$ python -q
>>> import numpy as np
>>> np.set_printoptions(precision=2, suppress=True, linewidth=160, sign=" ")
>>> def rd(a):
...     return np.round(a, 2) + 0
... 
>>> feats = np.load("dump.npy")
>>> feats
array([[ 5, -5,  5, -5],
       [-5,  0, -5,  0],
       [ 8, -8,  7, -7],
       [-8,  0, -7,  0]])
>>> feats.ravel(order="F")
array([ 5, -5,  8, -8, -5,  0, -8,  0,  5, -5,  7, -7, -5,  0, -7,  0])
>>> T = feats.reshape(4, 2, -1)
>>> T[:, 0]
array([[ 5, -5],
       [-5,  0],
       [ 8, -8],
       [-8,  0]])
>>> np.swapaxes(T, 1, 2)[3]
array([[-8, -7],
       [ 0,  0]])
>>> np.einsum("ihd,ihd->ih", T, T)
array([[  50,   50],
       [  25,   25],
       [ 128,   98],
       [  64,   49]])
>>> rd(np.linalg.det(feats[::-1]))
np.float64(25.0)
>>> np.kron(np.eye(2, dtype=int), feats)
array([[ 5, -5,  5, -5,  0,  0,  0,  0],
       [-5,  0, -5,  0,  0,  0,  0,  0],
       [ 8, -8,  7, -7,  0,  0,  0,  0],
       [-8,  0, -7,  0,  0,  0,  0,  0],
       [ 0,  0,  0,  0,  5, -5,  5, -5],
       [ 0,  0,  0,  0, -5,  0, -5,  0],
       [ 0,  0,  0,  0,  8, -8,  7, -7],
       [ 0,  0,  0,  0, -8,  0, -7,  0]])
>>> rd(np.linalg.eigvals(feats))
array([20.07, -7.67, -0.65,  0.25])
>>> rd(np.poly(feats))
array([   1.,  -12., -159.,  -60.,   25.])
>>> np.einsum("ii->", feats)
np.int64(12)
>>> A2 = feats / np.sqrt((feats ** 2).mean(axis=1, keepdims=True))
>>> np.linalg.matrix_rank(feats - feats.mean(axis=1, keepdims=True))
np.int64(3)
>>> left, s, VT = np.linalg.svd(feats)
>>> np.argmax(s[:-1] / (s[1:] + 1e-6)) + 1
np.int64(2)
>>> rd(s)
array([ 20.65,   7.89,   0.63,   0.24])
>>> A2 = left[:, :2] @ np.diag(s[:2]) @ VT[:2]
>>> rd(np.abs(feats - A2).max())
np.float64(0.24)
>>> np.linalg.matrix_rank(feats, rtol=0.05)
np.int64(2)
>>> rd(np.linalg.norm(feats - A2, 2)), rd(s[2])
(np.float64(0.63), np.float64(0.63))
>>> ev, vecs = np.linalg.eig(feats)
>>> rd(np.sort(np.linalg.eigvals(feats.T)))
array([-7.67, -0.65,  0.25, 20.07])
>>> rd(ev)
array([20.07, -7.67, -0.65,  0.25])
>>> q, _ = np.linalg.qr(np.array([[0.3, -0.3, 0.3, -0.1, -0.8, -1.4, 0.1, 1.5, -1.0],
...     [0.2, 0.4, 1.7, -0.6, 0.3, -0.7, 0.9, -0.6, 0.1],
...     [-0.7, 2.7, -0.6, 0.5, -0.1, -0.1, -0.5, 1.6, -0.8],
...     [2.0, 0.7, 0.5, 0.0, -0.6, 0.1, -0.4, -0.1, 0.2],
...     [1.2, -1.0, -2.2, 1.0, 1.0, 0.3, -1.7, 2.0, -1.0],
...     [-0.9, 0.7, -1.1, -0.9, 0.4, 0.0, -1.5, 0.8, -1.1],
...     [0.9, 0.3, -0.7, 0.6, 1.4, 1.9, 0.7, -0.2, 0.6],
...     [-0.1, -0.2, 0.2, -1.8, -0.3, -1.2, -0.7, 0.7, -0.3],
...     [-0.6, -0.9, 0.0, -0.4, 0.4, 1.1, 1.1, 1.0, 0.5],
...     [1.0, 0.0, 0.0, 1.2, 2.3, -0.8, 1.0, -1.0, -0.2]]))
>>> W0 = q @ q.T
>>> rd(W0)
array([[ 0.98, -0.04,  0.  ,  0.07, -0.02,  0.04, -0.07, -0.03,  0.07,  0.04],
       [-0.04,  0.91,  0.  ,  0.13, -0.04,  0.08, -0.14, -0.05,  0.14,  0.09],
       [ 0.  ,  0.  ,  1.  ,  0.  ,  0.  ,  0.  ,  0.  ,  0.  ,  0.  ,  0.  ],
       [ 0.07,  0.13,  0.  ,  0.79,  0.06, -0.12,  0.22,  0.08, -0.22, -0.14],
       [-0.02, -0.04,  0.  ,  0.06,  0.98,  0.04, -0.07, -0.02,  0.07,  0.04],
       [ 0.04,  0.08,  0.  , -0.12,  0.04,  0.93,  0.13,  0.05, -0.13, -0.08],
       [-0.07, -0.14,  0.  ,  0.22, -0.07,  0.13,  0.77, -0.08,  0.24,  0.15],
       [-0.03, -0.05,  0.  ,  0.08, -0.02,  0.05, -0.08,  0.97,  0.09,  0.05],
       [ 0.07,  0.14,  0.  , -0.22,  0.07, -0.13,  0.24,  0.09,  0.76, -0.15],
       [ 0.04,  0.09,  0.  , -0.14,  0.04, -0.08,  0.15,  0.05, -0.15,  0.91]])
>>> A2 = feats / np.linalg.norm(feats, axis=1, keepdims=True)
>>> gram = A2 @ A2.T
>>> rd(gram[2])
array([ 1.  , -0.71,  1.  , -0.71])
>>> left, s, VT = np.linalg.svd(W0)
>>> np.argmax(s[:-1] / (s[1:] + 1e-6)) + 1
np.int64(9)
>>> A2 = left[:, :9] @ np.diag(s[:9]) @ VT[:9]
>>> rd(A2)
array([[ 0.98, -0.04,  0.  ,  0.07, -0.02,  0.04, -0.07, -0.03,  0.07,  0.04],
       [-0.04,  0.91,  0.  ,  0.13, -0.04,  0.08, -0.14, -0.05,  0.14,  0.09],
       [ 0.  ,  0.  ,  1.  ,  0.  ,  0.  ,  0.  ,  0.  ,  0.  ,  0.  ,  0.  ],
       [ 0.07,  0.13,  0.  ,  0.79,  0.06, -0.12,  0.22,  0.08, -0.22, -0.14],
       [-0.02, -0.04,  0.  ,  0.06,  0.98,  0.04, -0.07, -0.02,  0.07,  0.04],
       [ 0.04,  0.08,  0.  , -0.12,  0.04,  0.93,  0.13,  0.05, -0.13, -0.08],
       [-0.07, -0.14,  0.  ,  0.22, -0.07,  0.13,  0.77, -0.08,  0.24,  0.15],
       [-0.03, -0.05,  0.  ,  0.08, -0.02,  0.05, -0.08,  0.97,  0.09,  0.05],
       [ 0.07,  0.14,  0.  , -0.22,  0.07, -0.13,  0.24,  0.09,  0.76, -0.15],
       [ 0.04,  0.09,  0.  , -0.14,  0.04, -0.08,  0.15,  0.05, -0.15,  0.91]])
>>> np.linalg.matrix_rank(W0, rtol=0.05)
np.int64(9)
>>> rd(np.linalg.norm(W0 - A2) / np.linalg.norm(W0))
np.float64(0.0)
